$ ipython --no-banner

In [1]: import numpy as np

In [2]: from numpy import linalg as LA

In [3]: np.set_printoptions(suppress=True, linewidth=160)

In [4]: M = np.load("test7.npy")

In [5]: M
Out[5]: 
array([[-1,  0, -2],
       [ 0, -1,  0],
       [-2,  0, -1]])

In [6]: # 2 groups of indices that never mix

In [7]: w, vecs = LA.eigh(M)

In [8]: vec = np.array([4, 2, -9])

In [9]: vec @ M @ vec
Out[9]: np.int64(43)

In [10]: (np.sign(vecs[:, -1].round(6)) == np.sign(vecs[0, -1].round(6))).astype(int)
Out[10]: array([1, 0, 0])

In [11]: mat = np.loadtxt("data.csv", delimiter=",")

In [12]: mat
Out[12]: 
array([[-1.68, -1.66,  0.1 , -1.32, -0.36, -1.48, -0.68],
       [ 2.09,  2.09, -0.38,  1.52,  0.38,  1.71,  1.52],
       [-1.99, -2.02,  0.67, -1.3 , -0.28, -1.47, -2.26],
       [ 2.05,  2.26, -2.53,  0.46, -0.2 ,  0.57,  7.18],
       [ 2.49,  2.37,  0.78,  2.4 ,  0.78,  2.67, -1.44],
       [-0.48, -0.49,  0.19, -0.3 , -0.06, -0.34, -0.62],
       [-2.3 , -2.38,  1.24, -1.28, -0.2 , -1.46, -3.84],
       [ 1.5 ,  1.38,  0.96,  1.68,  0.6 ,  1.86, -2.16],
       [-3.13, -3.17,  0.98, -2.08, -0.46, -2.35, -3.36],
       [-0.33, -0.33,  0.06, -0.24, -0.06, -0.27, -0.24],
       [-0.13, -0.19,  0.64,  0.2 ,  0.14,  0.21, -1.72]])

In [13]: # looks like rank 2

In [14]: r = LA.matrix_rank(mat)

In [15]: r
Out[15]: np.int64(2)

In [16]: null = LA.svd(mat)[2][r:].T

In [17]: [int(LA.matrix_rank(np.delete(mat, i, axis=0))) for i in range(11)]
Out[17]: [2, 2, 2, 2, 2, 2, 2, 2, 2, 2, 2]

In [18]: [int(LA.matrix_rank(mat[:, :j + 1])) for j in range(7)]
Out[18]: [1, 2, 2, 2, 2, 2, 2]

In [19]: W0 = np.load("block7.npy")

In [20]: W0
Out[20]: 
array([[ 1, -2,  2,  0,  3,  0,  2],
       [ 0, -2,  2,  1,  2,  2,  2],
       [ 3,  0,  0,  1,  2,  3,  0],
       [ 1, -2,  2,  0,  3,  2,  2]])

In [21]: # column 6 repeats column 2

In [22]: U, sig, vt = LA.svd(W0, full_matrices=False)

In [23]: np.round(np.abs(vt[0]), 3)
Out[23]: array([0.261, 0.374, 0.374, 0.103, 0.591, 0.39 , 0.374])

In [24]: np.allclose(U * sig @ vt, W0)
Out[24]: True

In [25]: np.flatnonzero(LA.matrix_power((M != 0) + (M.T != 0) + np.eye(3), 3)[0])
Out[25]: array([0, 2])

In [26]: (LA.matrix_power((M != 0) + (M.T != 0) + np.eye(3), 3) > 0).astype(int)
Out[26]: 
array([[1, 0, 1],
       [0, 1, 0],
       [1, 0, 1]])

In [27]: (M != 0).astype(int)
Out[27]: 
array([[1, 0, 1],
       [0, 1, 0],
       [1, 0, 1]])
